>>> import numpy as np
>>> np.set_printoptions(precision=2, suppress=True, linewidth=160)
>>> W0 = np.load("run13.npy")
>>> print(W0)
[[-0.1  -1.3   0.5   0.2  -0.4   0.1  -0.9   0.   -0.1   0.1  -2.4  -0.1   0.8 ]
 [-0.3   0.7   1.4  -0.5   1.    1.4   1.4   1.3  -0.4  -1.3  -1.2  -1.5  -0.3 ]
 [ 0.8   2.3  -1.1  -0.1  -0.8  -1.3  -2.    0.5  -0.4   0.5   0.1   1.6   0.8 ]
 [-0.9   0.5   1.1   0.7   1.6  -2.1  -0.9   0.    0.2  -1.7   0.9  -2.1  -0.5 ]
 [ 0.78  2.35 -1.13 -0.08 -0.79 -1.39 -2.    0.46 -0.36  0.47  0.13  1.55  0.8 ]
 [-0.7  -1.3   1.8   0.5  -0.5   0.5   1.   -0.6   1.4   0.5   0.8   0.5  -0.1 ]
 [-1.8   1.6  -1.2   0.   -1.7  -1.7  -1.    0.8   0.5   0.1   0.1  -0.2  -0.3 ]
 [-2.4  -1.    1.6  -0.8   0.1  -3.    0.   -1.5   0.   -0.9  -0.2  -0.6   0.1 ]
 [ 1.5  -0.4   0.8  -1.5   0.7   0.1   0.8  -0.3  -1.2  -0.4   0.   -0.5   0.4 ]]
>>> Uu, sigma, VT = np.linalg.svd(W0, full_matrices=False)
>>> sigma / sigma[0]
array([1.  , 0.82, 0.59, 0.48, 0.44, 0.32, 0.27, 0.12, 0.01])
>>> sigma
array([7.16, 5.88, 4.23, 3.4 , 3.17, 2.29, 1.91, 0.87, 0.05])
>>> print(np.abs(VT[0]))
[0.11 0.49 0.44 0.03 0.28 0.27 0.46 0.12 0.04 0.18 0.06 0.35 0.12]
>>> np.round(VT @ VT.T, 2) + 0
array([[1., 0., 0., 0., 0., 0., 0., 0., 0.],
       [0., 1., 0., 0., 0., 0., 0., 0., 0.],
       [0., 0., 1., 0., 0., 0., 0., 0., 0.],
       [0., 0., 0., 1., 0., 0., 0., 0., 0.],
       [0., 0., 0., 0., 1., 0., 0., 0., 0.],
       [0., 0., 0., 0., 0., 1., 0., 0., 0.],
       [0., 0., 0., 0., 0., 0., 1., 0., 0.],
       [0., 0., 0., 0., 0., 0., 0., 1., 0.],
       [0., 0., 0., 0., 0., 0., 0., 0., 1.]])
>>> np.abs(Uu[:, 0]).round(6).argmax()
np.int64(4)
>>> Uu.shape, sigma.shape, VT.shape
((9, 9), (9,), (9, 13))
>>> print(np.round(Uu.T @ Uu, 2) + 0)
[[1. 0. 0. 0. 0. 0. 0. 0. 0.]
 [0. 1. 0. 0. 0. 0. 0. 0. 0.]
 [0. 0. 1. 0. 0. 0. 0. 0. 0.]
 [0. 0. 0. 1. 0. 0. 0. 0. 0.]
 [0. 0. 0. 0. 1. 0. 0. 0. 0.]
 [0. 0. 0. 0. 0. 1. 0. 0. 0.]
 [0. 0. 0. 0. 0. 0. 1. 0. 0.]
 [0. 0. 0. 0. 0. 0. 0. 1. 0.]
 [0. 0. 0. 0. 0. 0. 0. 0. 1.]]
>>> np.cumsum(sigma ** 2) / np.sum(sigma ** 2)
array([0.38, 0.64, 0.77, 0.85, 0.93, 0.97, 0.99, 1.  , 1.  ])
>>> np.round(np.sqrt((sigma ** 2).sum()), 2), round(float(np.linalg.norm(W0)), 2)
(np.float64(11.62), 11.62)
>>> print(np.round(Uu.T @ W0 @ VT.T, 2) + 0)
[[7.16 0.   0.   0.   0.   0.   0.   0.   0.  ]
 [0.   5.88 0.   0.   0.   0.   0.   0.   0.  ]
 [0.   0.   4.23 0.   0.   0.   0.   0.   0.  ]
 [0.   0.   0.   3.4  0.   0.   0.   0.   0.  ]
 [0.   0.   0.   0.   3.17 0.   0.   0.   0.  ]
 [0.   0.   0.   0.   0.   2.29 0.   0.   0.  ]
 [0.   0.   0.   0.   0.   0.   1.91 0.   0.  ]
 [0.   0.   0.   0.   0.   0.   0.   0.87 0.  ]
 [0.   0.   0.   0.   0.   0.   0.   0.   0.05]]
>>> (sigma > 1e-8).sum()
np.int64(9)
